$ ipython --no-banner

In [1]: import numpy as np

In [2]: from numpy import linalg as LA

In [3]: np.set_printoptions(suppress=True, linewidth=200)

In [4]: arr = np.tanh(np.array([[1.0, -0.8],
   ...:     [-0.3, 1.9],
   ...:     [-0.2, 0.6],
   ...:     [-1.1, -0.6],
   ...:     [-0.7, 0.0],
   ...:     [1.2, 1.2],
   ...:     [-2.5, -0.3],
   ...:     [-0.6, -1.5],
   ...:     [-1.6, -0.9],
   ...:     [-1.2, 0.4],
   ...:     [0.9, -1.0],
   ...:     [-1.1, -0.5],
   ...:     [-1.3, 1.0],
   ...:     [-2.1, -0.3],
   ...:     [0.6, 0.5],
   ...:     [0.8, 0.5],
   ...:     [0.8, 1.2],
   ...:     [-0.8, -1.0],
   ...:     [-1.7, -0.2],
   ...:     [1.1, -0.3],
   ...:     [-0.3, 0.7],
   ...:     [1.0, 0.2],
   ...:     [0.9, -0.9],
   ...:     [1.3, 0.4],
   ...:     [-1.3, -1.7],
   ...:     [0.4, -0.4],
   ...:     [-0.1, -1.4]]) @ np.array([[-1.7, 0.0, 0.3, -0.4, 0.5], [0.5, -0.2, -1.9, 1.2, -0.2]]))

In [5]: print(arr.round(2) + 0)
[[-0.97  0.16  0.95 -0.88  0.58]
 [ 0.9  -0.36 -1.    0.98 -0.49]
 [ 0.56 -0.12 -0.83  0.66 -0.22]
 [ 0.92  0.12  0.67 -0.27 -0.41]
 [ 0.83  0.   -0.21  0.27 -0.34]
 [-0.89 -0.24 -0.96  0.74  0.35]
 [ 1.    0.06 -0.18  0.56 -0.83]
 [ 0.26  0.29  0.99 -0.92  0.  ]
 [ 0.98  0.18  0.84 -0.41 -0.55]
 [ 0.98 -0.08 -0.81  0.74 -0.59]
 [-0.97  0.2   0.97 -0.92  0.57]
 [ 0.92  0.1   0.55 -0.16 -0.42]
 [ 0.99 -0.2  -0.98  0.94 -0.69]
 [ 1.    0.06 -0.06  0.45 -0.76]
 [-0.65 -0.1  -0.65  0.35  0.2 ]
 [-0.8  -0.1  -0.61  0.27  0.29]
 [-0.64 -0.24 -0.97  0.81  0.16]
 [ 0.7   0.2   0.93 -0.71 -0.2 ]
 [ 0.99  0.04 -0.13  0.41 -0.67]
 [-0.97  0.06  0.72 -0.66  0.54]
 [ 0.7  -0.14 -0.89  0.74 -0.28]
 [-0.92 -0.04 -0.08 -0.16  0.43]
 [-0.96  0.18  0.96 -0.89  0.56]
 [-0.96 -0.08 -0.35 -0.04  0.52]
 [ 0.88  0.33  0.99 -0.91 -0.3 ]
 [-0.71  0.08  0.71 -0.56  0.27]
 [-0.49  0.27  0.99 -0.93  0.23]]

In [6]: feats = np.load("case12.npy")

In [7]: print(feats)
[[ 5  6]
 [ 7  8]
 [ 9 10]
 [11 12]
 [13 14]
 [15 16]]

In [8]: x0 = np.array([3, 1])

In [9]: y = feats @ x0

In [10]: print(y)
[21 29 37 45 53 61]

In [11]: print(np.round(LA.lstsq(feats, y)[0], 2))
[3. 1.]

In [12]: print(np.round(LA.pinv(feats) @ feats, 2) + 0)
[[1. 0.]
 [0. 1.]]

In [13]: rng = np.random.default_rng(285895)

In [14]: y = y + 0.02 * rng.normal(size=6)

In [15]: print(y.round(2))
[21.02 28.99 37.04 45.01 53.   60.99]

In [16]: c, *_ = LA.lstsq(feats, y)

In [17]: print(c.round(2))
[2.97 1.03]

In [18]: X = np.loadtxt("mat.csv", delimiter=",")

In [19]: print(X)
[[ 2.  3.  1.]
 [ 2. -1.  2.]
 [-1. -2.  3.]
 [ 2. -2. -2.]
 [ 1.  2.  0.]
 [ 0.  4. -1.]]

In [20]: print(X[2] @ X[5])
-11.0

In [21]: print(np.round(LA.norm(X, axis=0), 2))
[3.74 6.16 4.36]

In [22]: print(np.round(LA.norm(X, 1), 2), np.round(LA.norm(X, np.inf), 2))
14.0 6.0

In [23]: print(round(LA.norm(X, 2), 2))
6.32

In [24]: print(np.round(LA.norm(X, "nuc"), 2))
14.18

In [25]: print(np.round(LA.norm(X[2], 1), 2), np.round(LA.norm(X[2], np.inf), 2))
6.0 3.0

In [26]: print(LA.norm(X, axis=1).argmax())
5

In [27]: print(round(float(LA.norm(X[2] - X[5])), 2))
7.28

In [28]: x0 = np.array([1, 3, 1])

In [29]: a = np.maximum(X @ x0, 0)

In [30]: print(np.flatnonzero(a > 1e-9))
[0 1 4 5]

In [31]: print(a)
[12.  1.  0.  0.  7. 11.]

In [32]: T = np.stack([X, 3 * X, X[::-1]])

In [33]: print(np.einsum("bij,cij->bc", T, T))
[[ 71. 213.  14.]
 [213. 639.  42.]
 [ 14.  42.  71.]]

In [34]: print(LA.matrix_rank(T))
[3 3 3]

In [35]: print(T.shape)
(3, 6, 3)

In [36]: M = np.load("m.npy")

In [37]: print(M)
[[ 0  1  1  0]
 [-1  0  0  0]
 [-1  0  0  0]
 [ 0  0  0  0]]

In [38]: print([round(float(x), 2) for x in LA.svd(M, compute_uv=False)[:3]])
[1.41, 1.41, 0.0]

In [39]: x0 = np.array([3, 5, 0, 5])

In [40]: print(x0 @ M @ x0)
0

In [41]: print(np.round(LA.svd(M, compute_uv=False), 2) + 0)
[1.41 1.41 0.   0.  ]

In [42]: Q = LA.solve(np.eye(4) - M, np.eye(4) + M)

In [43]: print(np.round(Q @ Q.T, 2) + 0)
[[1. 0. 0. 0.]
 [0. 1. 0. 0.]
 [0. 0. 1. 0.]
 [0. 0. 0. 1.]]

In [44]: print(M.reshape(2, -1))
[[ 0  1  1  0 -1  0  0  0]
 [-1  0  0  0  0  0  0  0]]

In [45]: print(M.ravel(order="F"))
[ 0 -1 -1  0  1  0  0  0  1  0  0  0  0  0  0  0]

In [46]: T = M.reshape(4, 2, -1)

In [47]: print(np.swapaxes(T, 1, 2)[0])
[[0 1]
 [1 0]]

In [48]: print(np.einsum("ihd,jhd->hij", T, T).shape)
(2, 4, 4)

In [49]: print(T.sum(axis=1))
[[ 1  1]
 [-1  0]
 [-1  0]
 [ 0  0]]

In [50]: E = np.load("test19.npy")

In [51]: print(E.round(2))
[[0.33 0.33 0.   0.   0.33]
 [0.   0.5  0.   0.   0.5 ]
 [0.   0.   0.67 0.33 0.  ]
 [0.2  0.2  0.   0.4  0.2 ]
 [0.   0.   0.   0.   1.  ]]

In [52]: x0 = np.array([3, -3, 3, 1, 0])

In [53]: y = E @ x0

In [54]: c, lr = np.zeros(5), 1 / LA.norm(E, 2) ** 2

In [55]: for i in range(50):
    ...:     c -= lr * E.T @ (E @ c - y)
    ...:     if i % 10 == 0: print(i, round(LA.norm(E @ c - y), 2))
    ...: 
0 1.92
10 0.63
20 0.4
30 0.27
40 0.19

In [56]: print(c.round(2))
[ 2.54 -2.84  2.86  1.26 -0.01]

In [57]: print(round(float(LA.cond(E)), 2))
5.32

In [58]: print(np.round(LA.det(E.T), 2))
0.04

In [59]: Q, _ = LA.qr(np.array([[-0.5, -0.4, 0.2], [2.1, -1.8, -0.7], [-1.3, -1.2, 0.9]]))

In [60]: vecs, _ = LA.qr(np.array([[0.0, 1.4, -1.5, 1.9],
    ...:     [0.5, 0.4, -0.6, -1.0],
    ...:     [-0.4, 1.9, -0.3, -0.3],
    ...:     [-1.1, 0.7, 0.9, 0.4]]))

In [61]: sig = 20 * 0.2 ** np.arange(3)

In [62]: m1 = Q[:, :3] * sig @ vecs[:3]

In [63]: print(m1.round(2))
[[  0.19   3.37   2.34  -0.81]
 [  0.86  -9.5  -13.83  -0.6 ]
 [  1.32   7.32   7.12  -3.22]]

In [64]: print(np.round(m1 - m1[0], 2))
[[  0.     0.     0.     0.  ]
 [  0.67 -12.87 -16.17   0.21]
 [  1.13   3.95   4.78  -2.41]]

In [65]: print(np.count_nonzero(m1))
12

In [66]: print(np.round(LA.svd(m1, compute_uv=False), 2))
[20.   4.   0.8]

In [67]: print(np.round(m1.mean(axis=0), 2))
[ 0.79  0.39 -1.45 -1.54]

In [68]: print(np.round(np.diff(m1, axis=0), 2))
[[  0.67 -12.87 -16.17   0.21]
 [  0.46  16.82  20.95  -2.62]]

In [69]: print(round(LA.norm(m1), 2))
20.41

In [70]: print(m1.shape)
(3, 4)

In [71]: f, g = m1[1], m1[2]

In [72]: print(np.round(f @ f, 2))
282.68

In [73]: pr = (f @ g) / (f @ f) * f

In [74]: print(LA.matrix_rank(np.outer(f, g)))
1

In [75]: B = np.array([[0, 2], [2, 3], [1, 3], [2, 3]])

In [76]: print(np.round(np.einsum("ij->j", m1), 2))
[ 2.38  1.18 -4.36 -4.63]

In [77]: print(LA.matrix_rank(np.vstack([m1, B.T])))
4

In [78]: print(np.round(B.T @ m1.T, 2))
[[  7.46 -34.03  15.32]
 [ 15.08 -70.07  36.31]]

In [79]: print(np.round(np.einsum("ik,kj->ij", m1, B), 2))
[[  7.46  15.08]
 [-34.03 -70.07]
 [ 15.32  36.31]]

In [80]: print(LA.matrix_rank(m1 @ B))
2

In [81]: B = m1 + rng.integers(-2, 3, (3, 1)) @ rng.integers(-2, 3, (1, 4))

In [82]: print(B.round(2))
[[  4.19   7.37   0.34  -2.81]
 [  2.86  -7.5  -14.83  -1.6 ]
 [ -0.68   5.32   8.12  -2.22]]

In [83]: print(np.round(B - m1, 2))
[[ 4.  4. -2. -2.]
 [ 2.  2. -1. -1.]
 [-2. -2.  1.  1.]]

In [84]: print(np.abs(B - m1).sum(axis=1))
[12.  6.  6.]

In [85]: print(np.round(LA.svd(B - m1, compute_uv=False), 2) + 0)
[7.75 0.   0.  ]

In [86]: A = np.array([[-1.0, 1.0, -2.0, -1.0],
    ...:     [0.0, -3.0, 4.0, 2.0],
    ...:     [0.0, 0.0, -1.0, 0.0],
    ...:     [2.0, 1.0, 0.0, -2.0]])

In [87]: f = np.array([2, 2, 1, 2])

In [88]: B = A + np.outer(f, np.eye(4)[3])

In [89]: print(LA.matrix_rank(B - A))
1

In [90]: print(LA.matrix_rank(LA.inv(B) - LA.inv(A), tol=1e-8))
1

In [91]: x0 = np.array([-1, -3, 0, -3])

In [92]: print(np.einsum("ij,j->i", A, x0))
[1. 3. 0. 1.]

In [93]: print(A * x0)
[[ 1. -3. -0.  3.]
 [-0.  9.  0. -6.]
 [-0. -0. -0. -0.]
 [-2. -3.  0.  6.]]

In [94]: print((A * x0).sum(axis=1))
[1. 3. 0. 1.]

In [95]: print(LA.norm(A @ x0) <= LA.norm(A, 2) * LA.norm(x0) + 1e-9)
True

In [96]: print(A @ np.eye(4)[1])
[ 1. -3.  0.  1.]

In [97]: x0 = np.array([1, 1, 2, -2])

In [98]: a = np.maximum(A @ x0, 0)

In [99]: print(A.T @ a)
[ 14.   4.   4. -12.]

In [100]: print(np.flatnonzero(a > 1e-9))
[1 3]

In [101]: print(A * (a > 1e-9)[:, None])
[[-0.  0. -0. -0.]
 [ 0. -3.  4.  2.]
 [ 0.  0. -0.  0.]
 [ 2.  1.  0. -2.]]

In [102]: mat = -1 * np.eye(5) + np.eye(5, k=1)

In [103]: print(mat)
[[-1.  1.  0.  0.  0.]
 [ 0. -1.  1.  0.  0.]
 [ 0.  0. -1.  1.  0.]
 [ 0.  0.  0. -1.  1.]
 [ 0.  0.  0.  0. -1.]]

In [104]: B = mat + rng.integers(-2, 3, (5, 4)) @ rng.integers(-2, 3, (4, 5))

In [105]: print(B)
[[-8. -5. -4.  3. -7.]
 [-1. -3. -7. -1. -3.]
 [ 3. -1. -7.  1.  2.]
 [-5. -6. -2.  2. -1.]
 [ 5.  3. -6. -2. -1.]]

In [106]: print(np.abs(B - mat).sum(axis=1))
[27. 15. 12. 18. 16.]
